% python3 -q
>>> import numpy as np
>>> import numpy.linalg as la
>>> np.set_printoptions(precision=2, suppress=True, linewidth=160)
>>> q, _ = la.qr(np.array([[0.1, -2.3, 2.3],
...     [-0.1, -2.4, -1.4],
...     [0.7, -0.4, 0.1],
...     [0.4, -0.4, 0.1],
...     [-1.7, 0.1, 0.7],
...     [-1.2, 0.1, -0.6],
...     [0.5, -0.1, -0.5],
...     [-0.4, 0.2, 1.5],
...     [0.4, -1.7, 0.1],
...     [2.0, 0.0, -1.5]]))
>>> J = q @ q.T
>>> J
array([[ 0.72,  0.06,  0.11,  0.09,  0.01, -0.19, -0.05,  0.22,  0.27, -0.15],
       [ 0.06,  0.73, -0.01,  0.02,  0.05,  0.21,  0.05, -0.25,  0.28,  0.03],
       [ 0.11, -0.01,  0.07,  0.04, -0.12, -0.12,  0.03,  0.01,  0.06,  0.12],
       [ 0.09,  0.02,  0.04,  0.03, -0.07, -0.07,  0.02,  0.01,  0.06,  0.06],
       [ 0.01,  0.05, -0.12, -0.07,  0.3 ,  0.21, -0.09,  0.07, -0.05, -0.36],
       [-0.19,  0.21, -0.12, -0.07,  0.21,  0.26, -0.03, -0.09, -0.04, -0.19],
       [-0.05,  0.05,  0.03,  0.02, -0.09, -0.03,  0.03, -0.06,  0.02,  0.12],
       [ 0.22, -0.25,  0.01,  0.01,  0.07, -0.09, -0.06,  0.19, -0.04, -0.16],
       [ 0.27,  0.28,  0.06,  0.06, -0.05, -0.04,  0.02, -0.04,  0.21,  0.05],
       [-0.15,  0.03,  0.12,  0.06, -0.36, -0.19,  0.12, -0.16,  0.05,  0.46]])
>>> # applying it twice changes nothing
>>> f, r1 = J[0], J[3]
>>> round(f @ r1, 2)
np.float64(0.09)
>>> pr = (f @ r1) / (f @ f) * f
>>> round(float(la.norm(f + r1) ** 2 + la.norm(f - r1) ** 2), 2)
1.49
>>> pr.round(2) + 0
array([ 0.09,  0.01,  0.01,  0.01,  0.  , -0.03, -0.01,  0.03,  0.03, -0.02])
>>> np.round(r1 - pr, 2) + 0
array([ 0.  ,  0.01,  0.03,  0.02, -0.07, -0.04,  0.02, -0.02,  0.02,  0.08])
>>> vec = np.array([2, 2, 2, 2, 1, 3, 2, 0, 2, 2])
>>> J @ vec
array([ 1.55,  3.01,  0.36,  0.37, -0.31,  0.15,  0.27, -0.74,  1.72,  0.49])
>>> J @ J @ vec
array([ 1.55,  3.01,  0.36,  0.37, -0.31,  0.15,  0.27, -0.74,  1.72,  0.49])
>>> round(float(np.trace(J)), 2)
3.0
>>> U, s, Vh = la.svd(J, full_matrices=False)
>>> (s > 1e-8).sum()
np.int64(3)
>>> U.shape, s.shape, Vh.shape
((10, 10), (10,), (10, 10))
>>> np.cumsum(s ** 2) / np.sum(s ** 2)
array([0.33, 0.67, 1.  , 1.  , 1.  , 1.  , 1.  , 1.  , 1.  , 1.  ])
>>> U, s, Vh = la.svd(J)
>>> V = Vh[:(s > 1e-8).sum()]
>>> rng = np.random.default_rng(9983)
>>> vec = J[9] + 3 * J[0] + rng.integers(2) * np.eye(10)[2]
>>> vec
array([ 2.  ,  0.22,  0.46,  0.35, -0.33, -0.76, -0.01,  0.49,  0.84,  0.02])
>>> np.allclose(V.T @ V @ vec, vec)
True
>>> V.T @ V
array([[ 0.72,  0.06,  0.11,  0.09,  0.01, -0.19, -0.05,  0.22,  0.27, -0.15],
       [ 0.06,  0.73, -0.01,  0.02,  0.05,  0.21,  0.05, -0.25,  0.28,  0.03],
       [ 0.11, -0.01,  0.07,  0.04, -0.12, -0.12,  0.03,  0.01,  0.06,  0.12],
       [ 0.09,  0.02,  0.04,  0.03, -0.07, -0.07,  0.02,  0.01,  0.06,  0.06],
       [ 0.01,  0.05, -0.12, -0.07,  0.3 ,  0.21, -0.09,  0.07, -0.05, -0.36],
       [-0.19,  0.21, -0.12, -0.07,  0.21,  0.26, -0.03, -0.09, -0.04, -0.19],
       [-0.05,  0.05,  0.03,  0.02, -0.09, -0.03,  0.03, -0.06,  0.02,  0.12],
       [ 0.22, -0.25,  0.01,  0.01,  0.07, -0.09, -0.06,  0.19, -0.04, -0.16],
       [ 0.27,  0.28,  0.06,  0.06, -0.05, -0.04,  0.02, -0.04,  0.21,  0.05],
       [-0.15,  0.03,  0.12,  0.06, -0.36, -0.19,  0.12, -0.16,  0.05,  0.46]])
>>> W0 = np.load("layer16.npy")
>>> W0
array([[ 0.73, -0.31, -0.02, -0.17,  0.26, -0.02, -0.05,  0.07],
       [-0.31,  0.2 ,  0.03, -0.05, -0.1 ,  0.18,  0.12,  0.06],
       [-0.02,  0.03,  0.23,  0.2 ,  0.07,  0.05, -0.02,  0.35],
       [-0.17, -0.05,  0.2 ,  0.52,  0.01, -0.31, -0.22,  0.17],
       [ 0.26, -0.1 ,  0.07,  0.01,  0.12,  0.01, -0.03,  0.15],
       [-0.02,  0.18,  0.05, -0.31,  0.01,  0.44,  0.25,  0.22],
       [-0.05,  0.12, -0.02, -0.22, -0.03,  0.25,  0.15,  0.05],
       [ 0.07,  0.06,  0.35,  0.17,  0.15,  0.22,  0.05,  0.61]])
>>> # applying it twice changes nothing
>>> la.matrix_rank(W0)
np.int64(3)
>>> W0.sum(axis=1)
array([0.49, 0.13, 0.9 , 0.15, 0.48, 0.83, 0.25, 1.69])
>>> round(la.norm(W0), 2)
np.float64(1.73)
>>> round(float(np.abs(W0).max()), 2)
0.73
>>> np.round(la.svd(W0, compute_uv=False), 2) + 0
array([1., 1., 1., 0., 0., 0., 0., 0.])
>>> np.unravel_index(np.abs(W0).argmax(), W0.shape)
(np.int64(0), np.int64(0))
>>> vec = np.array([2, 4, -1, -3, 1, 5, 5, -3])
>>> round((vec - W0 @ vec) @ (W0 @ vec), 2)
np.float64(-0.0)
>>> round(np.trace(W0), 2)
np.float64(3.0)
>>> W0 @ vec
array([ 0.48,  1.54, -1.55, -5.49, -0.43,  4.38,  2.86, -0.82])
>>> [round(float(x), 2) for x in la.svd(W0, compute_uv=False)[:3]]
[1.0, 1.0, 1.0]
>>> np.argsort(-la.norm(W0, axis=0).round(6), kind="stable")[:3]
array([0, 7, 3])
>>> round(float(la.norm(W0, 2) / la.norm(W0)), 2)
0.58
>>> la.matrix_rank(W0, rtol=0.1)
np.int64(3)
>>> la.cond(W0) > 100
np.True_
>>> vals, V = la.eigh(W0)
>>> V @ np.diag(vals) @ V.T
array([[ 0.73, -0.31, -0.02, -0.17,  0.26, -0.02, -0.05,  0.07],
       [-0.31,  0.2 ,  0.03, -0.05, -0.1 ,  0.18,  0.12,  0.06],
       [-0.02,  0.03,  0.23,  0.2 ,  0.07,  0.05, -0.02,  0.35],
       [-0.17, -0.05,  0.2 ,  0.52,  0.01, -0.31, -0.22,  0.17],
       [ 0.26, -0.1 ,  0.07,  0.01,  0.12,  0.01, -0.03,  0.15],
       [-0.02,  0.18,  0.05, -0.31,  0.01,  0.44,  0.25,  0.22],
       [-0.05,  0.12, -0.02, -0.22, -0.03,  0.25,  0.15,  0.05],
       [ 0.07,  0.06,  0.35,  0.17,  0.15,  0.22,  0.05,  0.61]])
>>> np.round(la.eigvalsh(W0 @ W0), 2) + 0
array([0., 0., 0., 0., 0., 1., 1., 1.])
>>> vals.sum(), round(np.trace(W0), 2)
(np.float64(3.0), np.float64(3.0))
>>> np.round(V.T @ V, 2) + 0
array([[1., 0., 0., 0., 0., 0., 0., 0.],
       [0., 1., 0., 0., 0., 0., 0., 0.],
       [0., 0., 1., 0., 0., 0., 0., 0.],
       [0., 0., 0., 1., 0., 0., 0., 0.],
       [0., 0., 0., 0., 1., 0., 0., 0.],
       [0., 0., 0., 0., 0., 1., 0., 0.],
       [0., 0., 0., 0., 0., 0., 1., 0.],
       [0., 0., 0., 0., 0., 0., 0., 1.]])
>>> vals.round(2) + 0
array([0., 0., 0., 0., 0., 1., 1., 1.])
>>> np.round(V.T @ W0 @ V, 2) + 0
array([[0., 0., 0., 0., 0., 0., 0., 0.],
       [0., 0., 0., 0., 0., 0., 0., 0.],
       [0., 0., 0., 0., 0., 0., 0., 0.],
       [0., 0., 0., 0., 0., 0., 0., 0.],
       [0., 0., 0., 0., 0., 0., 0., 0.],
       [0., 0., 0., 0., 0., 1., 0., 0.],
       [0., 0., 0., 0., 0., 0., 1., 0.],
       [0., 0., 0., 0., 0., 0., 0., 1.]])
>>> np.unique(vals.round(6) + 0, return_counts=True)[1]
array([5, 3])
>>> U, s, Vh = la.svd(W0)
>>> V = Vh[:(s > 1e-8).sum()]
>>> vec = W0[2] + 2 * W0[6] + rng.integers(2) * np.eye(8)[1]
>>> vec
array([-0.12,  0.27,  0.19, -0.23,  0.02,  0.55,  0.28,  0.45])
>>> V.T @ V
array([[ 0.73, -0.31, -0.02, -0.17,  0.26, -0.02, -0.05,  0.07],
       [-0.31,  0.2 ,  0.03, -0.05, -0.1 ,  0.18,  0.12,  0.06],
       [-0.02,  0.03,  0.23,  0.2 ,  0.07,  0.05, -0.02,  0.35],
       [-0.17, -0.05,  0.2 ,  0.52,  0.01, -0.31, -0.22,  0.17],
       [ 0.26, -0.1 ,  0.07,  0.01,  0.12,  0.01, -0.03,  0.15],
       [-0.02,  0.18,  0.05, -0.31,  0.01,  0.44,  0.25,  0.22],
       [-0.05,  0.12, -0.02, -0.22, -0.03,  0.25,  0.15,  0.05],
       [ 0.07,  0.06,  0.35,  0.17,  0.15,  0.22,  0.05,  0.61]])
>>> np.diag(V.T @ V)
array([0.73, 0.2 , 0.23, 0.52, 0.12, 0.44, 0.15, 0.61])
>>> C = np.array([[-1.3, -1.0, 1.0, 1.2],
...     [1.0, -0.4, -1.4, -1.4],
...     [0.1, 2.1, -0.8, -0.6]])
>>> X = np.array([[1, 1, 0],
...     [0, 0, 1],
...     [2, 2, 0],
...     [0, 0, 0],
...     [1, 2, 0],
...     [2, 2, 1],
...     [0, 2, 0],
...     [0, 0, 1],
...     [1, 2, 1],
...     [0, 2, 1],
...     [1, 1, 1],
...     [1, 0, 1],
...     [0, 0, 1],
...     [1, 1, 1],
...     [2, 0, 0],
...     [1, 0, 2],
...     [1, 0, 0],
...     [2, 0, 2],
...     [1, 2, 2],
...     [1, 0, 0],
...     [0, 2, 0],
...     [0, 1, 2],
...     [1, 1, 1],
...     [1, 1, 1],
...     [2, 0, 2],
...     [2, 2, 2],
...     [0, 1, 0],
...     [2, 2, 2],
...     [2, 2, 1],
...     [2, 2, 0],
...     [0, 1, 0],
...     [2, 2, 2],
...     [2, 1, 0],
...     [0, 0, 0]]) @ C + 0.3 * rng.normal(size=(34, 4))
>>> X.round(2) + 0
array([[-0.29, -1.29, -0.22,  0.54],
       [-0.35,  2.2 , -1.11, -0.62],
       [-0.54, -2.77, -0.8 , -0.78],
       [ 0.02,  0.22, -0.13, -0.12],
       [ 0.07, -1.91, -1.48, -1.83],
       [-0.58, -0.57, -1.14, -1.07],
       [ 2.04, -0.42, -2.44, -2.88],
       [ 0.09,  2.26, -0.29, -0.57],
       [ 0.9 , -0.17, -2.71, -2.46],
       [ 2.02,  1.54, -3.41, -3.34],
       [-0.76,  1.03, -1.18, -0.75],
       [-1.17,  0.81, -0.3 ,  0.  ],
       [-0.19,  2.38, -0.67, -0.8 ],
       [-0.37,  0.24, -1.14, -1.68],
       [-2.42, -2.29,  1.54,  1.97],
       [-1.4 ,  3.45, -1.22,  0.38],
       [-0.93, -0.93,  0.83,  0.75],
       [-2.39,  1.93,  0.12,  1.24],
       [ 1.39,  2.58, -3.29, -2.79],
       [-1.22, -1.04,  1.38,  0.98],
       [ 1.96, -1.13, -2.89, -2.96],
       [ 1.46,  3.75, -3.03, -2.79],
       [-0.2 ,  0.5 , -0.83, -1.08],
       [-0.22,  1.  , -2.01, -0.31],
       [-2.24,  2.67,  0.11,  1.27],
       [-0.06,  1.39, -2.12, -1.91],
       [ 0.89, -0.53, -1.04, -1.84],
       [-0.26,  1.37, -2.49, -1.82],
       [-0.53, -1.03, -1.4 , -1.25],
       [-0.92, -2.66, -0.83, -0.73],
       [ 1.14,  0.1 , -1.12, -1.4 ],
       [-0.64,  1.18, -2.24, -1.65],
       [-1.35, -2.81,  0.46,  0.9 ],
       [-0.09, -0.34,  0.06, -0.18]])
>>> Xc = X - X.mean(axis=0)
>>> U, s, Vh = la.svd(Xc, full_matrices=False)
>>> Vh[0] * np.sign(Vh[0, np.abs(Vh[0]).argmax()])
array([-0.43, -0.46,  0.54,  0.56])
>>> round(float((s ** 2).sum() ** 2 / (s ** 4).sum()), 2)
2.05
>>> s ** 2 / (s ** 2).sum()
array([0.61, 0.35, 0.04, 0.01])
>>> s
array([12.68,  9.58,  3.23,  1.63])
